% python3 -q
>>> import numpy as np
>>> np.set_printoptions(precision=3, suppress=True, linewidth=160, sign=" ")
>>> data = np.loadtxt("run2.csv", delimiter=",")
>>> data
array([[ 4.,  8.,  0.,  5.,  8.,  4.,  1.,  7.,  5.,  1.,  1.,  4.],
       [ 8.,  4.,  8.,  0.,  5.,  8.,  4.,  1.,  7.,  5.,  1.,  1.],
       [ 0.,  8.,  4.,  8.,  0.,  5.,  8.,  4.,  1.,  7.,  5.,  1.],
       [ 5.,  0.,  8.,  4.,  8.,  0.,  5.,  8.,  4.,  1.,  7.,  5.],
       [ 8.,  5.,  0.,  8.,  4.,  8.,  0.,  5.,  8.,  4.,  1.,  7.],
       [ 4.,  8.,  5.,  0.,  8.,  4.,  8.,  0.,  5.,  8.,  4.,  1.],
       [ 1.,  4.,  8.,  5.,  0.,  8.,  4.,  8.,  0.,  5.,  8.,  4.],
       [ 7.,  1.,  4.,  8.,  5.,  0.,  8.,  4.,  8.,  0.,  5.,  8.],
       [ 5.,  7.,  1.,  4.,  8.,  5.,  0.,  8.,  4.,  8.,  0.,  5.],
       [ 1.,  5.,  7.,  1.,  4.,  8.,  5.,  0.,  8.,  4.,  8.,  0.],
       [ 1.,  1.,  5.,  7.,  1.,  4.,  8.,  5.,  0.,  8.,  4.,  8.],
       [ 4.,  1.,  1.,  5.,  7.,  1.,  4.,  8.,  5.,  0.,  8.,  4.]])
>>> x = np.array([4, -3, -4, -3, -3, -1, -5, 0, 3, -5, 2, -4])
>>> target = data @ x
>>> target
array([ -60.,  -61., -135.,  -72.,  -49., -117., -108.,  -68.,  -94.,  -67., -151.,  -33.])
>>> np.round(np.linalg.solve(data, data[:, 5]), 3) + 0
array([ 0.,  0.,  0.,  0.,  0.,  1.,  0.,  0.,  0.,  0.,  0.,  0.])
>>> evals, evecs = np.linalg.eigh(data)
>>> x = np.array([2, -3, 0, 1, -2, -2, 2, -1, -2, 1, 1, 3])
>>> (np.sign(evecs[:, -1].round(6)) == np.sign(evecs[0, -1].round(6))).astype(int)
array([ 1,  1,  1,  1,  1,  1,  1,  1,  1,  1,  1,  1])
>>> np.abs(data).sum(axis=1).max(), round(np.abs(evals).max(), 3)
(np.float64(58.0), np.float64(53.352))
>>> np.linalg.eigvalsh(data[1:, 1:])
array([-14.675,  -9.992,  -9.705,  -7.864,  -2.046,   0.721,   1.372,   4.077,  14.537,  17.771,  49.804])
>>> x @ data @ x
np.float64(112.0)
>>> q, evecs = np.linalg.qr(data[:, :9])[0], np.linalg.qr(data[:, 9:])[0]
>>> sig = np.linalg.svd(q.T @ evecs, compute_uv=False)
>>> (sig > 0.9).sum()
np.int64(3)
>>> sig
array([ 0.993,  0.944,  0.928])
>>> np.degrees(np.arccos(sig.clip(0, 1)))
array([  6.912,  19.184,  21.951])
>>> np.round(np.linalg.norm(q @ q.T - evecs @ evecs.T, 2), 3)
np.float64(1.0)
>>> np.trace(data)
np.float64(48.0)
>>> data @ data
array([[ 278.,  192.,  181.,  213.,  284.,  209.,  182.,  229.,  284.,  170.,  158.,  218.],
       [ 192.,  326.,  188.,  217.,  257.,  288.,  213.,  222.,  237.,  272.,  178.,  158.],
       [ 181.,  188.,  325.,  187.,  212.,  250.,  287.,  209.,  214.,  232.,  272.,  170.],
       [ 213.,  217.,  187.,  349.,  222.,  225.,  254.,  318.,  226.,  214.,  237.,  284.],
       [ 284.,  257.,  212.,  222.,  388.,  219.,  228.,  290.,  318.,  209.,  222.,  229.],
       [ 209.,  288.,  250.,  225.,  219.,  355.,  216.,  228.,  254.,  287.,  213.,  182.],
       [ 182.,  213.,  287.,  254.,  228.,  216.,  355.,  219.,  225.,  250.,  288.,  209.],
       [ 229.,  222.,  209.,  318.,  290.,  228.,  219.,  388.,  222.,  212.,  257.,  284.],
       [ 284.,  237.,  214.,  226.,  318.,  254.,  225.,  222.,  349.,  187.,  217.,  213.],
       [ 170.,  272.,  232.,  214.,  209.,  287.,  250.,  212.,  187.,  325.,  188.,  181.],
       [ 158.,  178.,  272.,  237.,  222.,  213.,  288.,  257.,  217.,  188.,  326.,  192.],
       [ 218.,  158.,  170.,  284.,  229.,  182.,  209.,  284.,  213.,  181.,  192.,  278.]])
>>> np.allclose(data @ data.T, data.T @ data)
True
>>> X = np.loadtxt("data.csv", delimiter=",")
>>> X
array([[ 0.,  0.,  0.,  1.,  0.,  0.,  0.,  0.,  0.,  1.,  1.,  1.],
       [ 0.,  0.,  0.,  1.,  0.,  0.,  0.,  0.,  0.,  1.,  1.,  1.],
       [ 0.,  0.,  0.,  0.,  0.,  0.,  0.,  1.,  0.,  0.,  0.,  0.],
       [ 1.,  1.,  0.,  0.,  0.,  0.,  0.,  0.,  0.,  1.,  1.,  1.],
       [ 0.,  0.,  0.,  0.,  0.,  0.,  0.,  1.,  0.,  0.,  0.,  0.],
       [ 0.,  0.,  0.,  0.,  0.,  0.,  0.,  0.,  1.,  0.,  0.,  0.],
       [ 0.,  0.,  0.,  0.,  0.,  0.,  0.,  0.,  1.,  0.,  0.,  0.],
       [ 0.,  0.,  1.,  0.,  1.,  0.,  0.,  0.,  0.,  0.,  0.,  0.],
       [ 0.,  0.,  0.,  0.,  0.,  1.,  1.,  0.,  0.,  0.,  0.,  0.],
       [ 1.,  1.,  0.,  1.,  0.,  0.,  0.,  0.,  0.,  0.,  1.,  0.],
       [ 1.,  1.,  0.,  1.,  0.,  0.,  0.,  0.,  0.,  1.,  0.,  1.],
       [ 1.,  1.,  0.,  1.,  0.,  0.,  0.,  0.,  0.,  0.,  1.,  0.]])
>>> round(np.linalg.det(X), 3)
np.float64(0.0)
>>> np.round(np.sort(np.linalg.eigvals(X).real), 3) + 0
array([-2.   , -1.414, -1.414, -1.372, -1.   ,  0.   ,  0.   ,  0.   ,  0.   ,  1.414,  1.414,  4.372])
>>> X @ X
array([[ 4.,  4.,  0.,  3.,  0.,  0.,  0.,  0.,  0.,  2.,  3.,  2.],
       [ 4.,  4.,  0.,  3.,  0.,  0.,  0.,  0.,  0.,  2.,  3.,  2.],
       [ 0.,  0.,  1.,  0.,  1.,  0.,  0.,  0.,  0.,  0.,  0.,  0.],
       [ 3.,  3.,  0.,  5.,  0.,  0.,  0.,  0.,  0.,  3.,  4.,  3.],
       [ 0.,  0.,  1.,  0.,  1.,  0.,  0.,  0.,  0.,  0.,  0.,  0.],
       [ 0.,  0.,  0.,  0.,  0.,  1.,  1.,  0.,  0.,  0.,  0.,  0.],
       [ 0.,  0.,  0.,  0.,  0.,  1.,  1.,  0.,  0.,  0.,  0.,  0.],
       [ 0.,  0.,  0.,  0.,  0.,  0.,  0.,  2.,  0.,  0.,  0.,  0.],
       [ 0.,  0.,  0.,  0.,  0.,  0.,  0.,  0.,  2.,  0.,  0.,  0.],
       [ 2.,  2.,  0.,  3.,  0.,  0.,  0.,  0.,  0.,  4.,  3.,  4.],
       [ 3.,  3.,  0.,  4.,  0.,  0.,  0.,  0.,  0.,  3.,  5.,  3.],
       [ 2.,  2.,  0.,  3.,  0.,  0.,  0.,  0.,  0.,  4.,  3.,  4.]])
>>> (np.linalg.matrix_power((X != 0) + (X.T != 0) + np.eye(12), 12) > 0).astype(int)
array([[ 1,  1,  0,  1,  0,  0,  0,  0,  0,  1,  1,  1],
       [ 1,  1,  0,  1,  0,  0,  0,  0,  0,  1,  1,  1],
       [ 0,  0,  1,  0,  1,  0,  0,  1,  0,  0,  0,  0],
       [ 1,  1,  0,  1,  0,  0,  0,  0,  0,  1,  1,  1],
       [ 0,  0,  1,  0,  1,  0,  0,  1,  0,  0,  0,  0],
       [ 0,  0,  0,  0,  0,  1,  1,  0,  1,  0,  0,  0],
       [ 0,  0,  0,  0,  0,  1,  1,  0,  1,  0,  0,  0],
       [ 0,  0,  1,  0,  1,  0,  0,  1,  0,  0,  0,  0],
       [ 0,  0,  0,  0,  0,  1,  1,  0,  1,  0,  0,  0],
       [ 1,  1,  0,  1,  0,  0,  0,  0,  0,  1,  1,  1],
       [ 1,  1,  0,  1,  0,  0,  0,  0,  0,  1,  1,  1],
       [ 1,  1,  0,  1,  0,  0,  0,  0,  0,  1,  1,  1]])
